% python3 -q
>>> import numpy as np
>>> np.set_printoptions(precision=2, suppress=True, linewidth=160, sign=" ")
>>> K = np.load("x.npy")
>>> K
array([[ 17,  15,   7,   3,   8,  17,  12],
       [-15, -12,  -6,  -3,  -6, -15,  -9],
       [  1,  12,   2,  -3,  10,   1,  15],
       [ 14,   7,   5,   4,   2,  14,   3],
       [  3,   8,   2,  -1,   6,   3,   9]])
>>> # looks like rank 2
>>> rng = np.random.default_rng(243659)
>>> B = K + rng.integers(-2, 3, (5, 2)) @ rng.integers(-2, 3, (2, 7))
>>> B
array([[ 21,  19,  11,   3,  10,  13,   8],
       [ -9, -10,  -6,  -5,  -6, -17, -13],
       [  4,  17,   8,  -2,  13,  -4,  11],
       [ 18,   7,   3,   2,   1,  14,   1],
       [ -1,   4,  -2,  -1,   4,   7,  13]])
>>> np.round(np.linalg.svd(B - K, compute_uv=False), 2) + 0
array([ 17.96,   7.71,   0.  ,   0.  ,   0.  ])
>>> np.abs(B - K).sum(axis=1)
array([ 22,  16,  27,  11,  22])
>>> left, sv, vt = np.linalg.svd(K)
>>> sv.round(2) + 0
array([ 51.16,  19.78,   0.  ,   0.  ,   0.  ])
>>> B = left[:, :2] @ np.diag(sv[:2]) @ vt[:2]
>>> np.linalg.matrix_rank(K, rtol=0.05)
np.int64(2)
>>> np.linalg.matrix_rank(B)
np.int64(2)
>>> round(float(np.linalg.norm(K - B) / np.linalg.norm(K)), 2)
0.0
>>> feats = np.load("m.npy")
>>> feats
array([[ 2,  0,  0],
       [ 0,  5,  0],
       [ 0,  0, -1]])
>>> # triangular: eigenvalues sit on the diagonal
>>> x = np.array([1, -3, 2])
>>> y = feats @ x
>>> c, lr = np.zeros(3), 1 / np.linalg.norm(feats, 2) ** 2
>>> for i in range(4):
...     c -= lr * feats.T @ (feats @ c - y)
...     if i % 1 == 0: print(i, round(np.linalg.norm(feats @ c - y), 2))
... 
0 2.55
1 2.32
2 2.13
3 1.97
>>> c
array([ 0.5, -3. ,  0.3])
>>> (feats + feats.T) / 2
array([[ 2.,  0.,  0.],
       [ 0.,  5.,  0.],
       [ 0.,  0., -1.]])
>>> feats.inv()
Traceback (most recent call last):
  File "<python-input-25>", line 1, in <module>
    feats.inv()
    ^^^^^^^^^
AttributeError: 'numpy.ndarray' object has no attribute 'inv'
>>> assert feats == feats.T
Traceback (most recent call last):
  File "<python-input-26>", line 1, in <module>
    assert feats == feats.T
           ^^^^^^^^^^^^^^^^
ValueError: The truth value of an array with more than one element is ambiguous. Use a.any() or a.all()
>>> feats @ feats
array([[  4,   0,   0],
       [  0,  25,   0],
       [  0,   0,   1]])
>>> np.linalg.determinant(feats)
Traceback (most recent call last):
  File "<python-input-28>", line 1, in <module>
    np.linalg.determinant(feats)
    ^^^^^^^^^^^^^^^^^^^^^
AttributeError: module 'numpy.linalg' has no attribute 'determinant'
>>> (feats - feats.T) / 2
array([[ 0.,  0.,  0.],
       [ 0.,  0.,  0.],
       [ 0.,  0.,  0.]])
>>> np.linalg.matrix_power(feats, 4)
array([[  16,    0,    0],
       [   0,  625,    0],
       [   0,    0,    1]])
>>> np.linalg.matrix_rank(feats - feats[0, 0] * np.eye(3))
np.int64(2)
>>> np.sort(np.linalg.eigvals(feats))
array([-1.,  2.,  5.])
>>> np.linalg.matrix_power(feats - np.diag(np.diag(feats)), 3)
array([[ 0,  0,  0],
       [ 0,  0,  0],
       [ 0,  0,  0]])
>>> feats.T @ feats
array([[  4,   0,   0],
       [  0,  25,   0],
       [  0,   0,   1]])
>>> np.linalg.pinv(feats)
array([[ 0.5,  0. ,  0. ],
       [ 0. ,  0.2,  0. ],
       [ 0. ,  0. , -1. ]])
>>> vals, V = np.linalg.eig(feats)
>>> np.sort(np.linalg.eigvals(feats.T))
array([-1.,  2.,  5.])
>>> np.sort(np.linalg.eigvals(feats @ feats))
array([  1.,   4.,  25.])
>>> Z = np.array([[0, 2, 2, 3], [2, 1, 1, 3], [2, 2, 0, 1]])
>>> arr = np.repeat(Z, 13 // 3, axis=0)
>>> arr = arr + 0.3 * rng.normal(size=arr.shape)
>>> arr
array([[-0.16,  2.45,  2.25,  2.9 ],
       [-0.37,  2.05,  2.12,  3.27],
       [-0.32,  1.54,  2.38,  3.23],
       [-0.15,  1.85,  1.55,  2.86],
       [ 2.13,  1.47,  0.8 ,  3.04],
       [ 2.29,  0.84,  0.68,  2.19],
       [ 1.68,  0.84,  1.2 ,  3.4 ],
       [ 2.04,  2.34,  0.91,  3.18],
       [ 1.82,  1.92, -0.15,  0.87],
       [ 2.16,  1.89, -0.01,  1.19],
       [ 1.97,  1.52,  0.14,  0.84],
       [ 1.74,  2.24, -0.04,  0.67]])
>>> Xc = (arr - arr.mean(axis=0)) / arr.std(axis=0)
>>> np.argwhere(np.abs(Xc) > 2)
array([], shape=(0, 2), dtype=int64)
>>> Xc.std(axis=0)
array([ 1.,  1.,  1.,  1.])
>>> c = np.linalg.lstsq(np.delete(Xc, 1, axis=1), Xc[:, 1])[0]
>>> c
array([-1.  , -0.79,  0.02])
>>> round(1 - np.var(Xc[:, 1] - np.delete(Xc, 1, axis=1) @ c), 2)
np.float64(0.26)
>>> np.abs(c).argmax()
np.int64(0)
>>> z = arr[:, 0] > np.median(arr[:, 0])
>>> f = arr[z].mean(axis=0) - arr[~z].mean(axis=0)
>>> ((arr - arr.mean(axis=0)) @ f > 0).astype(int)
array([ 0,  0,  0,  0,  1,  1,  0,  1,  1,  1,  1,  1])
>>> f
array([ 1.67, -0.17, -1.18, -0.83])
>>> z.astype(int)
array([ 0,  0,  0,  0,  1,  1,  0,  1,  1,  1,  1,  0])
>>> W0 = np.load("sample11.npy")
>>> W0
array([[ 19., -30., -23.,  10.],
       [-20.,  22.,  20., -20.],
       [ 16., -22., -20.,  16.],
       [-31.,  38.,  31., -22.]])
>>> np.round(np.linalg.det(feats[::-1]), 2)
np.float64(10.0)
>>> round(np.linalg.det(2 * feats), 2), round(np.linalg.det(feats), 2)
(np.float64(-80.0), np.float64(-10.0))
>>> np.einsum("ij,ji->", feats, feats)
np.int64(30)
>>> np.round(np.linalg.det(feats.T), 2)
np.float64(-10.0)
>>> np.einsum("ii->", feats)
np.int64(6)
>>> np.kron(np.eye(2, dtype=int), feats)
array([[ 2,  0,  0,  0,  0,  0],
       [ 0,  5,  0,  0,  0,  0],
       [ 0,  0, -1,  0,  0,  0],
       [ 0,  0,  0,  2,  0,  0],
       [ 0,  0,  0,  0,  5,  0],
       [ 0,  0,  0,  0,  0, -1]])
>>> np.linalg.eigvals(feats)
array([ 2.,  5., -1.])
>>> th = np.radians(45)
>>> Rm = np.eye(4)
>>> Rm[2, 2] = Rm[1, 1] = np.cos(th)
>>> Rm[2, 1], Rm[1, 2] = -np.sin(th), np.sin(th)
>>> Rm
array([[ 1.  ,  0.  ,  0.  ,  0.  ],
       [ 0.  ,  0.71,  0.71,  0.  ],
       [ 0.  , -0.71,  0.71,  0.  ],
       [ 0.  ,  0.  ,  0.  ,  1.  ]])
>>> B = W0 @ Rm.T
>>> np.allclose(W0 @ W0.T, B @ B.T)
True
>>> np.abs(B - W0).max(axis=0)
array([  0.  ,  10.79,  35.95,   0.  ])
>>> np.allclose(np.linalg.norm(W0, axis=1), np.linalg.norm(B, axis=1))
True
>>> np.linalg.svd(W0, compute_uv=False), np.linalg.svd(B, compute_uv=False)
(array([ 93.39,   9.44,   3.04,   0.21]), array([ 93.39,   9.44,   3.04,   0.21]))
>>> W0[0] @ W0[1]
np.float64(-1700.0)
>>> np.round(np.linalg.norm(W0, 2), 2)
np.float64(93.39)
>>> F = np.load("layer4.npy")
>>> F
array([[ -8.63,  -5.46,   9.37, -10.93,   0.04],
       [ -8.66,  -5.41,   9.43, -10.82,  -0.27],
       [ -9.52,  -6.67,   8.87, -11.06,  -0.61],
       [ -8.14,  -6.41,   9.92, -12.69,   0.25],
       [ -7.83,  -5.51,   9.91, -11.4 ,   0.25],
       [ -8.65,  -5.67,   8.15,  -9.9 ,  -0.72],
       [-10.  ,  -5.83,   7.4 , -13.3 ,  -0.22],
       [ -8.75,  -5.83,  10.3 , -11.49,   0.6 ],
       [ -9.6 ,  -7.09,   8.9 , -12.2 ,  -1.07],
       [-10.1 ,  -4.94,   9.24, -11.86,  -0.35],
       [-10.56,  -6.88,   9.15, -10.23,  -0.19],
       [-10.14,  -4.03,   7.88, -11.61,   1.45],
       [ -8.25,  -5.53,   7.64, -12.  ,   0.47],
       [ -9.25,  -5.92,   7.18, -13.16,  -0.29],
       [ -7.82,  -6.75,   8.8 , -11.85,  -0.85],
       [ -7.93,  -7.17,   7.82, -12.9 ,   0.82],
       [ -7.25,  -5.89,   9.59, -11.46,  -0.86],
       [ -9.77,  -7.21,  10.55, -11.97,  -0.11],
       [ -8.39,  -5.59,   9.63, -11.37,   2.01],
       [ -9.07,  -5.95,   9.89,  -9.58,   1.08],
       [ -8.49,  -4.55,   9.83, -11.64,   0.2 ],
       [ -8.34,  -7.52,   8.36, -13.4 ,  -0.12]])
>>> Xc = (F - F.mean(axis=0)) / F.std(axis=0)
>>> np.argwhere(np.abs(Xc) > 2)
array([[ 11,   1],
       [ 18,   4],
       [ 19,   3]])
>>> c = np.linalg.lstsq(np.delete(Xc, 2, axis=1), Xc[:, 2])[0]
>>> c
array([ 0.18, -0.17,  0.47,  0.11])
>>> round(1 - np.var(Xc[:, 2] - np.delete(Xc, 2, axis=1) @ c), 2)
np.float64(0.24)
>>> np.argsort(-np.linalg.norm(F, axis=0).round(6), kind="stable")[:3]
array([ 3,  2,  0])
>>> np.linalg.cond(F) > 100
np.False_
>>> [round(float(x), 2) for x in np.linalg.svd(F, compute_uv=False)[:3]]
[85.5, 5.48, 4.5]
>>> round(float(np.linalg.norm(F, 2) / np.linalg.norm(F)), 2)
0.99
>>> np.abs(np.linalg.svd(F)[2][-1])
array([ 0.07,  0.62,  0.2 ,  0.22,  0.72])
>>> round(np.log10(np.linalg.cond(F)))
1
>>> mat = np.array([[0, 0, 0, 0, 0, 0],
...     [2, 3, 0, 0, 0, 0],
...     [2, -3, 0, 0, 0, 0],
...     [0, 0, 0, 0, 0, 0],
...     [0, 0, 2, 3, 0, 0],
...     [0, 0, 2, -3, 0, 0],
...     [0, 0, 0, 0, 0, 0],
...     [0, 0, 0, 0, 2, 3],
...     [0, 0, 0, 0, 2, -3]])
>>> B = np.c_[mat[:, :4] @ np.array([[-2, 0, 2, 0], [-2, -1, -1, 1], [1, -1, 1, 2], [0, -1, -2, 1]]), np.array([0, 0, 2, -1, 3, 0, -1, -3, 0])]
>>> B
array([[  0,   0,   0,   0,   0],
       [-10,  -3,   1,   3,   0],
       [  2,   3,   7,  -3,   2],
       [  0,   0,   0,   0,  -1],
       [  2,  -5,  -4,   7,   3],
       [  2,   1,   8,   1,   0],
       [  0,   0,   0,   0,  -1],
       [  0,   0,   0,   0,  -3],
       [  0,   0,   0,   0,   0]])
>>> np.linalg.matrix_rank(B)
np.int64(5)
>>> np.linalg.norm(np.linalg.qr(mat)[0].T @ B, axis=0) ** 2 / ((B ** 2).sum(axis=0) + 1e-12)
array([ 1.  ,  1.  ,  1.  ,  1.  ,  0.92])
